$ python3 -q
>>> import numpy as np
>>> import numpy.linalg as la
>>> np.set_printoptions(suppress=True, linewidth=100)
>>> J = np.load("run1.npy")
>>> print(J.round(2) + 0)
[[ 0.73 -0.35  0.   -0.04  0.12  0.16 -0.1  -0.07  0.06 -0.13  0.  ]
 [-0.35  0.55  0.   -0.05  0.16  0.2  -0.13 -0.09  0.08 -0.17  0.  ]
 [ 0.    0.    1.    0.    0.    0.    0.    0.    0.    0.    0.  ]
 [-0.04 -0.05  0.    0.99  0.02  0.02 -0.01 -0.01  0.01 -0.02  0.  ]
 [ 0.12  0.16  0.    0.02  0.94 -0.07  0.05  0.03 -0.03  0.06  0.  ]
 [ 0.16  0.2   0.    0.02 -0.07  0.91  0.06  0.04 -0.03  0.08  0.  ]
 [-0.1  -0.13  0.   -0.01  0.05  0.06  0.96 -0.03  0.02 -0.05  0.  ]
 [-0.07 -0.09  0.   -0.01  0.03  0.04 -0.03  0.98  0.01 -0.03  0.  ]
 [ 0.06  0.08  0.    0.01 -0.03 -0.03  0.02  0.01  0.99  0.03  0.  ]
 [-0.13 -0.17  0.   -0.02  0.06  0.08 -0.05 -0.03  0.03  0.93  0.  ]
 [ 0.    0.    0.    0.    0.    0.    0.    0.    0.    0.    1.  ]]
>>> r = la.matrix_rank(J)
>>> print(r)
10
>>> N = la.svd(J)[2][r:].T
>>> print([int(la.matrix_rank(J[:i])) for i in range(1, len(J) + 1)])
[1, 2, 3, 4, 5, 6, 7, 8, 9, 10, 10]
>>> print(np.round(J @ N, 2) + 0)
[[0.]
 [0.]
 [0.]
 [0.]
 [0.]
 [0.]
 [0.]
 [0.]
 [0.]
 [0.]
 [0.]]
>>> np.round(N @ N.T, 2) + 0
array([[ 0.27,  0.35,  0.  ,  0.04, -0.12, -0.16,  0.1 ,  0.07, -0.06,  0.13,  0.  ],
       [ 0.35,  0.45,  0.  ,  0.05, -0.16, -0.2 ,  0.13,  0.09, -0.08,  0.17,  0.  ],
       [ 0.  ,  0.  ,  0.  ,  0.  ,  0.  ,  0.  ,  0.  ,  0.  ,  0.  ,  0.  ,  0.  ],
       [ 0.04,  0.05,  0.  ,  0.01, -0.02, -0.02,  0.01,  0.01, -0.01,  0.02,  0.  ],
       [-0.12, -0.16,  0.  , -0.02,  0.06,  0.07, -0.05, -0.03,  0.03, -0.06,  0.  ],
       [-0.16, -0.2 ,  0.  , -0.02,  0.07,  0.09, -0.06, -0.04,  0.03, -0.08,  0.  ],
       [ 0.1 ,  0.13,  0.  ,  0.01, -0.05, -0.06,  0.04,  0.03, -0.02,  0.05,  0.  ],
       [ 0.07,  0.09,  0.  ,  0.01, -0.03, -0.04,  0.03,  0.02, -0.01,  0.03,  0.  ],
       [-0.06, -0.08,  0.  , -0.01,  0.03,  0.03, -0.02, -0.01,  0.01, -0.03,  0.  ],
       [ 0.13,  0.17,  0.  ,  0.02, -0.06, -0.08,  0.05,  0.03, -0.03,  0.07,  0.  ],
       [ 0.  ,  0.  ,  0.  ,  0.  ,  0.  ,  0.  ,  0.  ,  0.  ,  0.  ,  0.  ,  0.  ]])
>>> w, evecs = la.eigh(J)
>>> x0 = np.array([2, 0, -2, 1, -1, 1, -1, 0, -2, 1, -1])
>>> np.round(evecs * np.abs(w) @ evecs.T, 2) + 0
array([[ 0.73, -0.35,  0.  , -0.04,  0.12,  0.16, -0.1 , -0.07,  0.06, -0.13,  0.  ],
       [-0.35,  0.55,  0.  , -0.05,  0.16,  0.2 , -0.13, -0.09,  0.08, -0.17,  0.  ],
       [ 0.  ,  0.  ,  1.  ,  0.  ,  0.  ,  0.  ,  0.  ,  0.  ,  0.  ,  0.  ,  0.  ],
       [-0.04, -0.05,  0.  ,  0.99,  0.02,  0.02, -0.01, -0.01,  0.01, -0.02,  0.  ],
       [ 0.12,  0.16,  0.  ,  0.02,  0.94, -0.07,  0.05,  0.03, -0.03,  0.06,  0.  ],
       [ 0.16,  0.2 ,  0.  ,  0.02, -0.07,  0.91,  0.06,  0.04, -0.03,  0.08,  0.  ],
       [-0.1 , -0.13,  0.  , -0.01,  0.05,  0.06,  0.96, -0.03,  0.02, -0.05,  0.  ],
       [-0.07, -0.09,  0.  , -0.01,  0.03,  0.04, -0.03,  0.98,  0.01, -0.03,  0.  ],
       [ 0.06,  0.08,  0.  ,  0.01, -0.03, -0.03,  0.02,  0.01,  0.99,  0.03,  0.  ],
       [-0.13, -0.17,  0.  , -0.02,  0.06,  0.08, -0.05, -0.03,  0.03,  0.93,  0.  ],
       [ 0.  ,  0.  ,  0.  ,  0.  ,  0.  ,  0.  ,  0.  ,  0.  ,  0.  ,  0.  ,  1.  ]])
>>> round(float(x0 @ J @ x0 / (x0 @ x0)), 2), round(w[0], 2), np.round(w[-1], 2)
(0.9, np.float64(-0.0), np.float64(1.0))
>>> round(x0 @ J @ x0, 2)
np.float64(16.24)
>>> np.round(evecs * np.maximum(w, 0) @ evecs.T, 2) + 0
array([[ 0.73, -0.35,  0.  , -0.04,  0.12,  0.16, -0.1 , -0.07,  0.06, -0.13,  0.  ],
       [-0.35,  0.55,  0.  , -0.05,  0.16,  0.2 , -0.13, -0.09,  0.08, -0.17,  0.  ],
       [ 0.  ,  0.  ,  1.  ,  0.  ,  0.  ,  0.  ,  0.  ,  0.  ,  0.  ,  0.  ,  0.  ],
       [-0.04, -0.05,  0.  ,  0.99,  0.02,  0.02, -0.01, -0.01,  0.01, -0.02,  0.  ],
       [ 0.12,  0.16,  0.  ,  0.02,  0.94, -0.07,  0.05,  0.03, -0.03,  0.06,  0.  ],
       [ 0.16,  0.2 ,  0.  ,  0.02, -0.07,  0.91,  0.06,  0.04, -0.03,  0.08,  0.  ],
       [-0.1 , -0.13,  0.  , -0.01,  0.05,  0.06,  0.96, -0.03,  0.02, -0.05,  0.  ],
       [-0.07, -0.09,  0.  , -0.01,  0.03,  0.04, -0.03,  0.98,  0.01, -0.03,  0.  ],
       [ 0.06,  0.08,  0.  ,  0.01, -0.03, -0.03,  0.02,  0.01,  0.99,  0.03,  0.  ],
       [-0.13, -0.17,  0.  , -0.02,  0.06,  0.08, -0.05, -0.03,  0.03,  0.93,  0.  ],
       [ 0.  ,  0.  ,  0.  ,  0.  ,  0.  ,  0.  ,  0.  ,  0.  ,  0.  ,  0.  ,  1.  ]])
>>> np.round(la.eigvalsh(J[1:, 1:]), 2)
array([0.27, 1.  , 1.  , 1.  , 1.  , 1.  , 1.  , 1.  , 1.  , 1.  ])
>>> def softmax(z):
...     e = np.exp(z - z.max(axis=-1, keepdims=True))
...     return e / e.sum(axis=-1, keepdims=True)
... 
>>> np.round(softmax(10 * J[10]), 2) + 0
array([0., 0., 0., 0., 0., 0., 0., 0., 0., 0., 1.])
>>> S = J @ J.T / np.sqrt(11)
>>> np.round(softmax(S)[10] @ J, 2)
array([0.03, 0.02, 0.09, 0.08, 0.11, 0.12, 0.07, 0.07, 0.1 , 0.06, 0.12])
>>> softmax(S).round(6).argmax(axis=1)
array([ 0,  1,  2,  3,  4,  5,  6,  7,  8,  9, 10])
>>> U, sig, VT = la.svd(J)
>>> print(np.argmax(sig[:-1] / (sig[1:] + 1e-6)) + 1)
10
>>> Y = U[:, :10] @ np.diag(sig[:10]) @ VT[:10]
>>> print(round(la.norm(J - Y) / la.norm(J), 2))
0.0
>>> round(float(la.norm(J - Y, 2)), 2), np.round(sig[10], 2)
(0.0, np.float64(0.0))
>>> Y.round(2) + 0
array([[ 0.73, -0.35,  0.  , -0.04,  0.12,  0.16, -0.1 , -0.07,  0.06, -0.13,  0.  ],
       [-0.35,  0.55,  0.  , -0.05,  0.16,  0.2 , -0.13, -0.09,  0.08, -0.17,  0.  ],
       [ 0.  ,  0.  ,  1.  ,  0.  ,  0.  ,  0.  ,  0.  ,  0.  ,  0.  ,  0.  ,  0.  ],
       [-0.04, -0.05,  0.  ,  0.99,  0.02,  0.02, -0.01, -0.01,  0.01, -0.02,  0.  ],
       [ 0.12,  0.16,  0.  ,  0.02,  0.94, -0.07,  0.05,  0.03, -0.03,  0.06,  0.  ],
       [ 0.16,  0.2 ,  0.  ,  0.02, -0.07,  0.91,  0.06,  0.04, -0.03,  0.08,  0.  ],
       [-0.1 , -0.13,  0.  , -0.01,  0.05,  0.06,  0.96, -0.03,  0.02, -0.05,  0.  ],
       [-0.07, -0.09,  0.  , -0.01,  0.03,  0.04, -0.03,  0.98,  0.01, -0.03,  0.  ],
       [ 0.06,  0.08,  0.  ,  0.01, -0.03, -0.03,  0.02,  0.01,  0.99,  0.03,  0.  ],
       [-0.13, -0.17,  0.  , -0.02,  0.06,  0.08, -0.05, -0.03,  0.03,  0.93,  0.  ],
       [ 0.  ,  0.  ,  0.  ,  0.  ,  0.  ,  0.  ,  0.  ,  0.  ,  0.  ,  0.  ,  1.  ]])
>>> x0 = np.array([2, 3, 0, 0, 0, 2, 0, 2, 2, 1, 1])
>>> np.round(la.eigvalsh(2 * J - np.eye(11)), 2)
array([-1.,  1.,  1.,  1.,  1.,  1.,  1.,  1.,  1.,  1.,  1.])
>>> round(float((x0 - J @ x0) @ (J @ x0)), 2)
0.0
>>> np.round(np.trace(J), 2)
np.float64(10.0)
>>> np.round(J @ x0, 2)
array([ 0.59,  1.17, -0.01, -0.2 ,  0.65,  2.83, -0.52,  1.64,  2.31,  0.3 ,  1.  ])
>>> np.round(np.eye(11) - J, 2) + 0
array([[ 0.27,  0.35,  0.  ,  0.04, -0.12, -0.16,  0.1 ,  0.07, -0.06,  0.13,  0.  ],
       [ 0.35,  0.45,  0.  ,  0.05, -0.16, -0.2 ,  0.13,  0.09, -0.08,  0.17,  0.  ],
       [ 0.  ,  0.  ,  0.  ,  0.  ,  0.  ,  0.  ,  0.  ,  0.  ,  0.  ,  0.  ,  0.  ],
       [ 0.04,  0.05,  0.  ,  0.01, -0.02, -0.02,  0.01,  0.01, -0.01,  0.02,  0.  ],
       [-0.12, -0.16,  0.  , -0.02,  0.06,  0.07, -0.05, -0.03,  0.03, -0.06,  0.  ],
       [-0.16, -0.2 ,  0.  , -0.02,  0.07,  0.09, -0.06, -0.04,  0.03, -0.08,  0.  ],
       [ 0.1 ,  0.13,  0.  ,  0.01, -0.05, -0.06,  0.04,  0.03, -0.02,  0.05,  0.  ],
       [ 0.07,  0.09,  0.  ,  0.01, -0.03, -0.04,  0.03,  0.02, -0.01,  0.03,  0.  ],
       [-0.06, -0.08,  0.  , -0.01,  0.03,  0.03, -0.02, -0.01,  0.01, -0.03,  0.  ],
       [ 0.13,  0.17,  0.  ,  0.02, -0.06, -0.08,  0.05,  0.03, -0.03,  0.07,  0.  ],
       [ 0.  ,  0.  ,  0.  ,  0.  ,  0.  ,  0.  ,  0.  ,  0.  ,  0.  ,  0.  ,  0.  ]])
>>> data = np.load("m.npy")
>>> data
array([[ 1.7, -1.7, -0.2],
       [-1.2,  1.6, -1.3],
       [ 0.3,  0.4,  0.4],
       [-0.9,  0.7, -0.4],
       [-2.8, -0.2, -2. ],
       [ 0. ,  0.6, -0.8],
       [-0.1, -1.1,  0.4],
       [ 1.1, -1.7, -0.9],
       [-0.7, -0.2, -1.2],
       [ 0.4,  0.8,  0.1],
       [-0.4, -1. ,  0.8],
       [-0.2, -1.4, -0.5],
       [ 1.1,  0.2,  0.8],
       [-0.1,  1.2,  1.9],
       [-0.1,  0.8, -0.8],
       [-1.2, -2. , -1.3],
       [-0.9, -0.7, -0.2],
       [-1.3, -0.6, -0.2],
       [-0.7, -0.5,  1.1],
       [-1. , -2.7,  1.9],
       [ 1.1,  0.5, -1. ],
       [ 0.9,  0.3,  1.9],
       [-0.1, -0.3, -0.1],
       [-0.4, -0.8,  1.8],
       [ 8. ,  7. , -8. ],
       [ 0.7,  1.2,  0.3],
       [-1.8,  0.7, -0.7],
       [-0.6,  0.8,  0.7],
       [ 0.2, -0.7, -1.4],
       [ 0.7,  1.4,  0.6],
       [ 0.7,  1. ,  0.1],
       [-2. ,  0.4, -0.8],
       [ 0. , -0.3,  0.6],
       [-1.1,  0.4,  0.5]])
>>> dist = la.norm(data[:, None] - data[None], axis=-1)
>>> print(np.flatnonzero(dist[12] < dist.mean() / 2))
[ 2  9 12 21 25 29 30 32]
>>> gram = np.cov(data, rowvar=False)
>>> np.round(np.polyfit(data[:, 1], data[:, 0], 1), 2)
array([ 0.69, -0.1 ])
>>> np.round(la.eigvalsh(gram)[::-1], 2)
array([6.24, 1.28, 0.94])
>>> np.argwhere(np.triu(np.abs(np.corrcoef(data.T)) > 0.8, 1))
array([], shape=(0, 2), dtype=int64)
>>> print(np.round(data.std(axis=0), 2))
[1.7  1.58 1.68]
>>> feats = np.load("test18.npy")
>>> feats
array([[ 9., -4.,  4., -2.,  2.,  2., -2., -4., -4.,  0.,  2., -4.,  2.],
       [-4.,  9., -4.,  2., -2., -2.,  2.,  4.,  4.,  0., -2.,  4., -2.],
       [ 4., -4.,  9., -2.,  2.,  2., -2., -4., -4.,  0.,  2., -4.,  2.],
       [-2.,  2., -2.,  6., -1., -1.,  1.,  2.,  2.,  0., -1.,  2., -1.],
       [ 2., -2.,  2., -1.,  6.,  1., -1., -2., -2.,  0.,  1., -2.,  1.],
       [ 2., -2.,  2., -1.,  1.,  6., -1., -2., -2.,  0.,  1., -2.,  1.],
       [-2.,  2., -2.,  1., -1., -1.,  6.,  2.,  2.,  0., -1.,  2., -1.],
       [-4.,  4., -4.,  2., -2., -2.,  2.,  9.,  4.,  0., -2.,  4., -2.],
       [-4.,  4., -4.,  2., -2., -2.,  2.,  4.,  9.,  0., -2.,  4., -2.],
       [ 0.,  0.,  0.,  0.,  0.,  0.,  0.,  0.,  0.,  5.,  0.,  0.,  0.],
       [ 2., -2.,  2., -1.,  1.,  1., -1., -2., -2.,  0.,  6., -2.,  1.],
       [-4.,  4., -4.,  2., -2., -2.,  2.,  4.,  4.,  0., -2.,  9., -2.],
       [ 2., -2.,  2., -1.,  1.,  1., -1., -2., -2.,  0.,  1., -2.,  6.]])
>>> Y = feats / np.sqrt((feats ** 2).mean(axis=1, keepdims=True))
>>> la.matrix_rank(Y) == la.matrix_rank(feats)
np.True_
